% python3 -q
>>> import numpy as np
>>> import numpy.linalg as la
>>> np.set_printoptions(precision=1, suppress=True, linewidth=100, sign=" ")
>>> A = np.loadtxt("test18.csv", delimiter=",")
>>> A
array([[  9.,  -1.,  13.,  -9.],
       [ -1.,  22.,  15.,  -6.],
       [ 13.,  15.,  40., -20.],
       [ -9.,  -6., -20.,  27.]])
>>> la.matrix_power(A, 2)
array([[  332.,   218.,   802.,  -578.],
       [  218.,   746.,  1037.,  -585.],
       [  802.,  1037.,  2394., -1547.],
       [ -578.,  -585., -1547.,  1246.]])
>>> round(float(la.det(A)), 1)
26938.0
>>> np.sort(np.abs(la.eigvals(A)))
array([  1.8,  11.2,  20.3,  64.6])
>>> np.allclose(A @ A.T, A.T @ A)
True
>>> np.allclose(A, A.T)
True
>>> assert A == A.T
Traceback (most recent call last):
  File "<python-input-10>", line 1, in <module>
    assert A == A.T
           ^^^^^^^^
ValueError: The truth value of an array with more than one element is ambiguous. Use a.any() or a.all()
>>> L = la.cholesky(A)
>>> np.diag(L) ** 2
array([  9. ,  21.9,   8.9,  15.4])
>>> Q, r_ = la.qr(A)
>>> Q.round(1) + 0
array([[-0.5,  0.3,  0.6,  0.6],
       [ 0.1, -0.9,  0.4,  0.1],
       [-0.7, -0.3, -0.6,  0.2],
       [ 0.5,  0. , -0.4,  0.8]])
>>> np.allclose(r_.T @ r_, A.T @ A)
True
>>> t3 = np.stack([Q, -1 * Q, Q[::-1]])
>>> t3.shape
(3, 4, 4)
>>> la.det(t3)
array([-1., -1., -1.])
>>> np.round(t3.sum(axis=0), 1) + 0
array([[ 0.5,  0. , -0.4,  0.8],
       [-0.7, -0.3, -0.6,  0.2],
       [ 0.1, -0.9,  0.4,  0.1],
       [-0.5,  0.3,  0.6,  0.6]])
>>> x0 = np.ones(4)
>>> for _ in range(5):
...     x0 = A @ x0
...     x0 /= la.norm(x0)
...     print(round(x0 @ A @ x0, 1))
... 
56.4
63.9
64.6
64.6
64.6
>>> round(float(la.eigvalsh(A)[-1]), 1)
64.6
>>> x0
array([ 0.3,  0.3,  0.8, -0.5])
>>> F = np.loadtxt("data.csv", delimiter=",")
>>> F
array([[ 4.,  6.,  0.,  4.,  2.,  2.,  2.],
       [ 6.,  9.,  0.,  6.,  3.,  3.,  3.],
       [ 0.,  0.,  0.,  0.,  0.,  0.,  0.],
       [ 4.,  6.,  0.,  4.,  2.,  2.,  2.],
       [ 2.,  3.,  0.,  2.,  1.,  1.,  1.],
       [ 2.,  3.,  0.,  2.,  1.,  1.,  1.],
       [ 2.,  3.,  0.,  2.,  1.,  1.,  1.]])
>>> t3 = np.stack([A, -1 * A, A[::-1]])
>>> t3.sum(axis=0)
array([[ -9.,  -6., -20.,  27.],
       [ 13.,  15.,  40., -20.],
       [ -1.,  22.,  15.,  -6.],
       [  9.,  -1.,  13.,  -9.]])
>>> la.matrix_rank(t3.reshape(3, -1))
np.int64(2)
>>> la.norm(t3, axis=(1, 2))
array([ 68.7,  68.7,  68.7])
>>> data = np.array([[0, 3], [3, -6]])
>>> data
array([[ 0,  3],
       [ 3, -6]])
>>> round(float(np.trace(la.pinv(F) @ F)), 1)
1.0
>>> np.round(la.eigvalsh(data).min(), 1)
np.float64(-7.2)
>>> Uu, sig = la.svd(data)
Traceback (most recent call last):
  File "<python-input-34>", line 1, in <module>
    Uu, sig = la.svd(data)
    ^^^^^^^
ValueError: too many values to unpack (expected 2)
>>> Uu, sig, VT = la.svd(data, full_matrices=False)
>>> np.allclose(Uu * sig @ VT, data)
True
>>> np.round(Uu.T @ Uu, 1) + 0
array([[ 1.,  0.],
       [ 0.,  1.]])
>>> (sig > 1e-8).sum()
np.int64(2)
>>> Uu.shape, sig.shape, VT.shape
((2, 2), (2,), (2, 2))
>>> sig / sig[0]
array([ 1. ,  0.2])
>>> J = np.load("arr.npy")
>>> J
array([[-2.4, -1.2, -1. , -4.3],
       [ 0.6, -3.7,  3.1, -2.6],
       [-0.7,  1.6, -3.7, -3.1],
       [ 1.6, -3.5,  3.1, -2.2],
       [-3.1,  1.4, -0.5, -1.7],
       [-0.1, -6.9,  0.2, -2.4],
       [-0.5, -3.2,  5.1, -1.6],
       [ 0.8, -4.7,  4.4, -2.7],
       [ 0.8, -3.2,  2.9, -3.5],
       [-3. ,  1. ,  0.1, -2.3],
       [-2.6, -1.3, -2. , -2. ],
       [-0.1,  0.7, -1.5, -1.9],
       [-3.1, -0.3, -1.4, -2.9],
       [-1.4,  0.6, -2.9, -3. ],
       [ 0.3, -4.6,  2.5, -0.9],
       [-2.8,  0.4, -2.3, -2.7],
       [-0.4, -5.2,  2.1, -1.4],
       [-1.5, -1. , -1.8, -0.9],
       [-0.8,  0.9, -2.1, -2.4],
       [-1. ,  1.2, -0.8, -1.1],
       [ 1. , -3.2,  2.9, -1.8],
       [-2.1,  0.1, -2.7, -3. ],
       [ 1.4, -3.8,  0.2, -1.3],
       [-3. ,  0.2, -1.8, -3. ],
       [ 0. , -4. ,  4.9, -1.7],
       [ 2.1, -3.3,  4.2, -0.6],
       [-1.8, -6.8,  3.1,  0.5],
       [-0.2, -4.4,  2.4, -0.3],
       [ 0. , -3.9,  2.7, -3.5],
       [ 1.5, -5. ,  2.5, -1. ],
       [ 0.6, -4.5,  3.5, -2.1],
       [ 2.6, -4.2,  2.6, -2.3],
       [-0.8, -4.1,  2.2, -1.6]])
>>> ev, evecs = la.eigh(A)
>>> np.abs(evecs[:, -1]).round(6).argmax()
np.int64(2)
>>> la.svd(A, compute_uv=False)
array([ 64.6,  20.3,  11.2,   1.8])
>>> np.round(evecs.T @ A @ evecs, 1) + 0
array([[  1.8,   0. ,   0. ,   0. ],
       [  0. ,  11.2,   0. ,   0. ],
       [  0. ,   0. ,  20.3,   0. ],
       [  0. ,   0. ,   0. ,  64.6]])
>>> np.round(evecs.T @ evecs, 1) + 0
array([[ 1.,  0.,  0.,  0.],
       [ 0.,  1.,  0.,  0.],
       [ 0.,  0.,  1.,  0.],
       [ 0.,  0.,  0.,  1.]])
>>> la.eigvalsh(A + 3 * np.eye(4))
array([  4.8,  14.2,  23.3,  67.6])
>>> np.unique(ev.round(6) + 0, return_counts=True)[1]
array([ 1,  1,  1,  1])
>>> evecs @ np.diag(ev) @ evecs.T
array([[  9.,  -1.,  13.,  -9.],
       [ -1.,  22.,  15.,  -6.],
       [ 13.,  15.,  40., -20.],
       [ -9.,  -6., -20.,  27.]])
